% ipython --no-banner

In [1]: import numpy as np

In [2]: import numpy.linalg as la

In [3]: np.set_printoptions(precision=4, suppress=True, linewidth=140)

In [4]: rnd = lambda a: np.round(a, 4) + 0

In [5]: J = np.loadtxt("run2.csv", delimiter=",")

In [6]: print(rnd(J))
[[ 2.7358  1.1332  0.481 ]
 [ 0.      1.1722 -2.7615]
 [ 1.2311 -2.5183 -1.069 ]]

In [7]: rng = np.random.default_rng(18960)

In [8]: lab = rng.permutation(3)

In [9]: Y = J[:, lab] * rng.choice([-1, 1], 3)

In [10]: print(rnd(Y))
[[ 0.481   2.7358  1.1332]
 [-2.7615  0.      1.1722]
 [-1.069   1.2311 -2.5183]]

In [11]: left, _, VT = la.svd(J.T @ Y)

In [12]: print(rnd(la.lstsq(J, Y)[0]))
[[0. 1. 0.]
 [0. 0. 1.]
 [1. 0. 0.]]

In [13]: print(rnd(la.norm(J, axis=0)))
[3. 3. 3.]

In [14]: print(rnd(la.norm(J, axis=1)))
[3. 3. 3.]

In [15]: print(rnd(J[2] @ J[0]))
0.0

In [16]: vec = np.array([2, 0, 0])

In [17]: target = J @ vec

In [18]: b, lr = np.zeros(3), 1 / la.norm(J, 2) ** 2

In [19]: for i in range(30):
    ...:     b -= lr * J.T @ (J @ b - target)
    ...:     if i % 10 == 0: print(i, round(la.norm(J @ b - target), 4))
    ...: 
0 0.0
10 0.0
20 0.0

In [20]: print(rnd(la.cond(J)))
1.0

In [21]: print(rnd(b))
[2. 0. 0.]

In [22]: print(rnd(la.svd(J, compute_uv=False)))
[3. 3. 3.]

In [23]: print(rnd(la.norm(J, axis=0)))
[3. 3. 3.]

In [24]: Y = J + rng.integers(-2, 3, (3, 2)) @ rng.integers(-2, 3, (2, 3))

In [25]: print(rnd(Y))
[[ 5.7358  1.1332  2.481 ]
 [-2.      1.1722 -2.7615]
 [ 2.2311 -2.5183 -0.069 ]]

In [26]: print(rnd(Y - J))
[[ 3.  0.  2.]
 [-2.  0.  0.]
 [ 1.  0.  1.]]

In [27]: print(la.matrix_rank(Y - J, tol=1e-8))
2

In [28]: print(rnd(np.abs(Y - J).sum(axis=1)))
[5. 2. 2.]

In [29]: W0 = np.loadtxt("out9.csv", delimiter=",")

In [30]: print(W0)
[[6. 1.]
 [1. 2.]]

In [31]: vec = np.array([0, -3])

In [32]: print(W0 @ vec)
[-3. -6.]

In [33]: print(W0 @ (2 * vec))
[ -6. -12.]

In [34]: print(W0 * vec)
[[ 0. -3.]
 [ 0. -6.]]

In [35]: print(W0 @ np.ones(2))
[7. 3.]

In [36]: print(np.sign((W0 @ vec).round(6)))
[-1. -1.]

In [37]: print((W0 @ vec).argmax())
0
